$ python3 -q
>>> import numpy as np
>>> from numpy import linalg as LA
>>> np.set_printoptions(suppress=True, linewidth=120)
>>> rng = np.random.default_rng(81)
>>> t = rng.uniform(0, 2 * np.pi, 20)
>>> Q, _ = LA.qr(np.array([[0.1, 0.5], [0.9, 0.4], [-1.3, -0.6]]))
>>> E = 5 * np.c_[np.cos(t), np.sin(t)] @ Q.T
>>> print(E.round(4))
[[ 2.2954  2.4821 -3.6838]
 [ 4.7685 -0.9639  1.1544]
 [-2.8872 -2.263   3.3974]
 [-2.9481  2.3714 -3.2688]
 [ 1.9997  2.5693 -3.7948]
 [ 0.2193  2.8455 -4.1055]
 [ 1.3849  2.7099 -3.9672]
 [ 2.6066 -2.4941  3.462 ]
 [ 4.9655  0.2116 -0.5467]
 [ 1.0904 -2.8095  3.9897]
 [-2.785  -2.3056  3.4537]
 [-4.818   0.8691 -1.0156]
 [ 2.9678  2.228  -3.3509]
 [-0.6186 -2.8172  4.0842]
 [ 4.5216  1.1124 -1.8214]
 [-4.5988  1.2226 -1.5349]
 [-4.9969  0.0525  0.1683]
 [ 4.7244 -1.0392  1.2649]
 [ 1.8289  2.6136 -3.8502]
 [ 4.6257 -1.1864  1.4816]]
>>> print(np.argsort(-LA.norm(E, axis=0).round(6), kind="stable")[:3])
[0 2 1]
>>> print([round(float(x), 4) for x in LA.svd(E, compute_uv=False)[:3]])
[16.5288, 15.0598, 0.0]
>>> F = np.loadtxt("a.csv", delimiter=",")
>>> print(F.round(4))
[[ 0.8874  0.3829  0.0676 -0.2477]
 [ 0.3829 -0.3018 -0.2297  0.8423]
 [ 0.0676 -0.2297  0.9595  0.1486]
 [-0.2477  0.8423  0.1486  0.455 ]]
>>> z = rng.permutation(4)
>>> print(z)
[1 0 3 2]
>>> M2 = F[z][:, z]
>>> print(M2.round(4))
[[-0.3018  0.3829  0.8423 -0.2297]
 [ 0.3829  0.8874 -0.2477  0.0676]
 [ 0.8423 -0.2477  0.455   0.1486]
 [-0.2297  0.0676  0.1486  0.9595]]
>>> print(np.round(np.sort(np.abs(LA.eigvals(M2))), 4))
[1. 1. 1. 1.]
>>> print(np.round(np.diag(M2), 4))
[-0.3018  0.8874  0.455   0.9595]
>>> print(np.trace(M2))
2.0
>>> print(np.einsum("ij,ji->", M2, M2))
4.0
>>> print(round(LA.det(M2.T), 4))
-1.0
>>> print(np.round(np.kron(np.eye(2, dtype=int), M2), 4))
[[-0.3018  0.3829  0.8423 -0.2297 -0.      0.      0.     -0.    ]
 [ 0.3829  0.8874 -0.2477  0.0676  0.      0.     -0.      0.    ]
 [ 0.8423 -0.2477  0.455   0.1486  0.     -0.      0.      0.    ]
 [-0.2297  0.0676  0.1486  0.9595 -0.      0.      0.      0.    ]
 [-0.      0.      0.     -0.     -0.3018  0.3829  0.8423 -0.2297]
 [ 0.      0.     -0.      0.      0.3829  0.8874 -0.2477  0.0676]
 [ 0.     -0.      0.      0.      0.8423 -0.2477  0.455   0.1486]
 [-0.      0.      0.      0.     -0.2297  0.0676  0.1486  0.9595]]
>>> print(np.einsum("ii->", M2))
2.0
>>> print(np.round(np.poly(M2), 4) + 0)
[ 1. -2.  0.  2. -1.]
>>> print(round(LA.det(M2[::-1]), 4))
-1.0
>>> print(np.round(LA.det(2 * M2), 4), round(LA.det(M2), 4))
-16.0 -1.0
>>> P = np.triu(np.array([[2, 2, 0, -3], [0, 2, -3, 3], [3, 2, -1, 0], [-1, 3, -2, -2]]), 1) + np.eye(4)
>>> M2 = P @ F @ LA.inv(P)
>>> print(LA.matrix_rank(M2))
4
>>> print(np.round(np.poly(M2), 4) + 0)
[ 1. -2.  0.  2. -1.]
>>> print(round(np.trace(M2), 4), np.trace(F))
2.0 2.0
>>> vals, vecs = LA.eigh(F)
>>> print(vals.sum(), np.trace(F))
2.0 2.0
>>> print(np.round(vecs.T @ F @ vecs, 4) + 0)
[[-1.  0.  0.  0.]
 [ 0.  1.  0.  0.]
 [ 0.  0.  1.  0.]
 [ 0.  0.  0.  1.]]
>>> print(np.round(LA.eigvalsh(F @ F), 4))
[1. 1. 1. 1.]
>>> print((vals > 1e-8).sum(), (vals < -1e-8).sum())
3 1
>>> print(np.round(LA.svd(F, compute_uv=False), 4))
[1. 1. 1. 1.]
>>> vals, vecs = LA.eig(F)
>>> print(np.round(np.sort(LA.eigvals(F @ F)), 4))
[1. 1. 1. 1.]
>>> print(np.round(np.sort(LA.eigvals(F.T)), 4))
[-1.  1.  1.  1.]
>>> feats = np.loadtxt("m.csv", delimiter=",")
>>> print(feats)
[[ 0.  5.  2. -4. -4.  1. -1.  4.  5. -3. -3.]
 [ 0.  0. -3. -3. -4. -3.  5. -1.  0.  5.  0.]
 [ 0.  0.  0. -5.  0.  0.  4.  3.  4. -3.  5.]
 [ 0.  0.  0.  0.  1. -1. -5.  1. -3. -3. -4.]
 [ 0.  0.  0.  0.  0. -5. -3.  1.  2. -4. -4.]
 [ 0.  0.  0.  0.  0.  0. -2. -1. -3. -4. -1.]
 [ 0.  0.  0.  0.  0.  0.  0. -2.  3.  4.  2.]
 [ 0.  0.  0.  0.  0.  0.  0.  0. -2. -2.  4.]
 [ 0.  0.  0.  0.  0.  0.  0.  0.  0. -5.  4.]
 [ 0.  0.  0.  0.  0.  0.  0.  0.  0.  0. -3.]
 [ 0.  0.  0.  0.  0.  0.  0.  0.  0.  0.  0.]]
>>> Uu, sigma, VT = LA.svd(feats)
>>> vecs = VT[:(sigma > 1e-8).sum()]
>>> vec = feats[4] + 5 * feats[8] + rng.integers(2) * np.eye(11)[8]
>>> print(vec)
[  0.   0.   0.   0.   0.  -5.  -3.   1.   2. -29.  16.]
>>> print(np.round(LA.norm(vec - vecs.T @ vecs @ vec), 4))
0.0
>>> print(np.allclose(vecs.T @ vecs @ vec, vec))
True
>>> def softmax(z):
...     e = np.exp(z - z.max(axis=-1, keepdims=True))
...     return e / e.sum(axis=-1, keepdims=True)
... 
>>> print(np.round(softmax(feats).sum(axis=1), 4))
[1. 1. 1. 1. 1. 1. 1. 1. 1. 1. 1.]
>>> S = feats @ feats.T / np.sqrt(11)
>>> print(softmax(S).round(6).argmax(axis=1))
[0 1 2 3 4 3 6 8 8 3 0]
>>> print(LA.matrix_rank(feats - feats[0, 0] * np.eye(11)))
10
>>> print(np.prod(np.diag(feats)), round(LA.det(feats), 4))
0.0 0.0
>>> print(np.round(np.sort(LA.eigvals(feats)), 4))
[0. 0. 0. 0. 0. 0. 0. 0. 0. 0. 0.]
>>> A = np.loadtxt("layer10.csv", delimiter=",")
>>> print(A.round(4))
[[ 0.3416 -0.3329 -0.296   0.1626]
 [-0.3329  0.8282 -0.1184  0.1321]
 [-0.296  -0.1184  0.5851 -0.3757]
 [ 0.1626  0.1321 -0.3757  0.2451]]
>>> print(np.round(A.mean(axis=0), 4))
[-0.0312  0.1273 -0.0512  0.041 ]
>>> print(LA.matrix_rank(A))
2
>>> LA.rank(A)
Traceback (most recent call last):
  File "<python-input-59>", line 1, in <module>
    LA.rank(A)
    ^^^^^^^
AttributeError: module 'numpy.linalg' has no attribute 'rank'
>>> Uu, sigma, VT = LA.svd(A)
>>> print(sigma.round(4) + 0)
[1. 1. 0. 0.]
>>> M2 = Uu[:, :2] @ np.diag(sigma[:2]) @ VT[:2]
>>> print(np.round(np.abs(A - M2).max(), 4))
0.0
>>> print(LA.matrix_rank(M2))
2
>>> r = LA.matrix_rank(A)
>>> print(r)
2
>>> N = LA.svd(A)[2][r:].T
>>> print(np.round(A @ N, 4) + 0)
[[0. 0.]
 [0. 0.]
 [0. 0.]
 [0. 0.]]
>>> print(np.allclose(A @ N, 0))
True
>>> print(N.shape)
(4, 2)
>>> print([int(LA.matrix_rank(A[:, :j + 1])) for j in range(4)])
[1, 2, 2, 2]
>>> print([int(LA.matrix_rank(np.delete(A, i, axis=0))) for i in range(4)])
[2, 2, 2, 2]
>>> print(np.trace(A))
2.0
>>> print(round(float(LA.det(A)), 4))
0.0
>>> print(np.round(A @ A, 4))
[[ 0.3416 -0.3329 -0.296   0.1626]
 [-0.3329  0.8282 -0.1184  0.1321]
 [-0.296  -0.1184  0.5851 -0.3757]
 [ 0.1626  0.1321 -0.3757  0.2451]]
>>> print(round(float(np.abs(LA.eigvals(A)).max()), 4))
1.0
>>> print(np.allclose(A @ A.T, A.T @ A))
True
>>> LA.determinant(A)
Traceback (most recent call last):
  File "<python-input-78>", line 1, in <module>
    LA.determinant(A)
    ^^^^^^^^^^^^^^
AttributeError: module 'numpy.linalg' has no attribute 'determinant'
>>> M = np.load("arr.npy")
>>> print(M)
[[1.    0.2   0.04  0.008]
 [0.2   1.    0.2   0.04 ]
 [0.04  0.2   1.    0.2  ]
 [0.008 0.04  0.2   1.   ]]
>>> vals, vecs = LA.eigh(M)
>>> vec = np.array([0, 0, 5, -2])
>>> print(np.round(vecs * np.sqrt(vals) @ vecs.T, 4))
[[0.9949 0.1    0.015  0.0025]
 [0.1    0.9899 0.0995 0.015 ]
 [0.015  0.0995 0.9899 0.1   ]
 [0.0025 0.015  0.1    0.9949]]
>>> print(np.round(vecs * np.abs(vals) @ vecs.T, 4))
[[1.    0.2   0.04  0.008]
 [0.2   1.    0.2   0.04 ]
 [0.04  0.2   1.    0.2  ]
 [0.008 0.04  0.2   1.   ]]
>>> print(np.round(LA.eigvalsh(M[1:, 1:]), 4))
[0.7365 0.96   1.3035]
>>> print(np.round(vec @ M @ vec / (vec @ vec), 4), round(vals[0], 4), round(float(vals[-1]), 4))
0.8621 0.7094 1.3625
>>> X = np.loadtxt("sample3.csv", delimiter=",")
>>> print(X)
[[-2.7993  1.5053  0.9321 -0.698   1.4246 -3.5468 -3.2436 -1.7713 -1.3674  2.3007  1.3331 -1.9456]
 [-3.5077  2.5348  1.3372 -1.2274  0.999  -3.1504 -3.2089 -2.4841 -0.6905  1.9138  2.0986 -2.3089]
 [-3.0817  2.2942  1.6327 -0.6111  0.975  -3.2492 -3.2939 -1.6595 -0.8702  1.471   1.6953 -2.1377]
 [-3.1599  1.9837  1.2748 -0.6638  0.92   -2.8435 -3.4108 -1.9143 -0.9166  2.2989  2.2993 -1.9515]
 [-2.9115  2.2473  1.0621 -0.6312  0.8561 -3.2314 -3.1012 -1.9754 -1.045   1.6023  1.7359 -1.7253]
 [-2.9934  1.7051  1.5202 -0.6512  1.1868 -2.8289 -2.7172 -2.0436 -0.9633  1.6458  2.3217 -2.0019]
 [-3.5161  2.1884  1.3136 -0.7635  1.3367 -2.9721 -3.5692 -1.8428 -0.6152  1.7694  1.8788 -2.6199]
 [-3.4034  2.2348  1.2639 -1.1887  1.1821 -2.7642 -2.4338 -2.1232 -1.1775  1.5859  1.9547 -1.7835]
 [-3.0085  1.8008  0.8671 -0.6654  1.0122 -3.8294 -2.9831 -1.7119 -0.7889  2.3728  1.9037 -1.942 ]
 [-3.0186  1.8122  1.5431 -0.6251  1.2876 -3.0088 -3.1274 -1.8622 -0.9303  1.849   2.0481 -1.8895]
 [-2.5714  1.7351  1.1476 -1.0037  1.1198 -2.9591 -2.6088 -2.1123 -1.1995  1.9352  1.4853 -1.8931]
 [-2.9515  1.9724  1.59   -1.1582  1.2321 -2.4209 -3.3572 -1.3209 -1.4384  2.6353  1.6876 -1.6802]
 [-2.9962  2.2063  0.4552 -0.8819  1.1905 -3.0298 -3.0237 -2.6132 -1.271   1.6793  2.3294 -1.824 ]
 [-3.0344  1.7454  0.8108 -1.0023  1.1031 -3.0359 -3.4563 -1.5643 -0.7981  2.397   2.0631 -1.7732]
 [-2.6543  1.9336  1.0514 -0.9074  0.6791 -3.3012 -3.1908 -2.3216 -1.4182  2.1487  2.4686 -1.5181]
 [-3.0303  2.2832  0.9397 -1.3441  1.181  -2.6608 -2.8272 -2.2149 -0.9906  1.4944  1.8728 -1.7958]
 [-2.7738  2.1971  0.711  -0.91    1.0324 -2.9236 -3.0661 -2.0333 -0.5717  2.4768  2.1918 -1.781 ]
 [-3.1314  1.7505  0.6514 -1.6646  1.3608 -3.4784 -3.1666 -2.304  -1.0203  1.8793  2.4389 -1.6061]
 [-3.0987  1.8603  1.3125 -1.3273  0.6826 -3.1648 -2.2764 -2.3136 -0.6078  2.3767  2.1331 -1.8463]
 [-3.2264  1.7629  1.1405 -0.5997  0.9779 -3.031  -3.096  -1.8794 -0.7839  1.6371  2.1373 -2.4706]
 [-3.353   2.425   1.6652 -0.9243  1.6011 -3.4194 -3.1618 -1.8439 -0.8308  2.1378  1.7012 -1.8859]
 [-3.3065  1.3908  0.7772 -1.1849  0.9765 -2.5927 -3.4873 -2.8009 -1.138   1.995   2.4152 -2.2326]
 [-1.3446  2.5675 -1.0486  2.0818 -0.22   -1.1117 -0.1902  0.2746  1.2726  2.067  -3.1012  0.8954]
 [-0.7651  3.2885 -0.7897  2.0518 -0.6385 -1.3715  0.568   0.0659  0.601   2.2431 -3.2297  0.9902]
 [-0.8981  3.0208 -1.2766  1.9579  0.382  -0.5786 -0.0392  0.4267  0.9258  2.1633 -2.8653  0.616 ]
 [-0.8257  2.7209 -0.8868  1.7682 -0.4091 -0.9128  0.4641  0.0019  0.7554  2.5842 -3.2515  1.1638]
 [-0.9112  2.844  -0.8343  2.0828  0.0297 -1.33    0.3458 -0.5242  0.9893  1.8651 -3.1938  0.8227]
 [-1.0246  2.4923 -1.3976  2.4642  0.2251 -0.576  -0.0586  0.337   1.3823  1.8817 -2.9294  1.1636]
 [-0.8071  2.8724 -1.5845  2.2328 -0.1723 -1.3105  0.5626  0.6451  1.1334  2.6467 -3.0387  0.9682]
 [-1.3591  2.6793 -1.4482  2.2346 -0.2286 -1.537   0.0146 -0.7536  1.4337  2.2823 -2.2339  1.4318]
 [-1.2844  3.2047 -1.0353  2.1488 -0.1783 -1.4855 -0.0492  0.0813  0.9386  2.1905 -3.0411  0.8728]
 [-1.0076  2.9025 -1.1119  1.7748 -0.0628 -1.1389 -0.0247  0.2532  1.0552  2.2519 -2.7051  1.3097]
 [-1.1227  3.4441 -1.1928  1.7492 -0.2098 -0.4294  0.1682  0.3611  0.9263  1.9684 -3.1728  0.5747]
 [-1.2316  2.7327 -0.7042  1.983  -0.5107 -1.1391 -0.0426 -0.5102  0.8589  2.1075 -3.1625  1.3986]
 [-0.4962  2.6157 -0.8409  2.4405  0.2072 -0.9085 -0.2709 -0.0335  0.8217  1.9509 -3.0198  0.5675]
 [-0.8388  3.1629 -1.2697  1.4644 -0.0023 -0.9958  0.3718  0.2071  1.3798  2.2316 -3.1969  1.395 ]
 [-1.0982  2.9348 -1.2447  1.886   0.1313 -0.8565 -0.0639  0.2499  1.4783  2.4347 -2.2951  1.6513]
 [-1.0819  2.5454 -1.1147  2.3443 -0.1274 -1.4428 -0.2237 -0.1123  0.9936  2.4418 -3.0293  1.1142]
 [-0.9606  3.0101 -1.0917  1.9649  0.3327 -1.1145  0.3015 -0.0484  0.6326  2.3485 -2.613   0.7236]
 [-1.3713  3.1141 -0.9986  1.9555  0.3433 -1.142  -0.3071  0.2183  0.7322  2.5321 -2.624   1.192 ]
 [-0.861   2.2723 -1.1274  2.1277 -0.155  -0.4775 -0.1567 -0.135   1.0314  1.9952 -2.7965  1.3496]
 [-0.4401  2.438  -1.2422  1.8493 -0.0109 -1.1804  0.0003 -0.4167  0.5453  2.0872 -3.3984  1.1236]
 [-1.2158  2.8264 -0.9201  2.4375 -0.3096 -1.0461  0.1255 -0.5038  0.7716  2.2035 -2.791   1.2005]
 [-0.4937  2.7455 -1.0539  2.7971  0.0206 -1.1385 -0.6169 -0.5373  0.675   3.0931 -2.6976  0.5674]]
>>> D = LA.norm(X[:, None] - X[None], axis=-1)
>>> print(D[2].round(6).argsort(kind="stable")[:4])
[ 2  4  9 19]
>>> print((D + 1e9 * np.eye(44)).round(6).argmin(axis=1))
[ 8  6  4  9  2  9 19 15 13  5  4 13 15  3  3  7 13 12 16  9  9 12 37 25 32 23 42 40 31 42 37 36 24 42 24 31 31 22 24
 31 27 26 33 37]
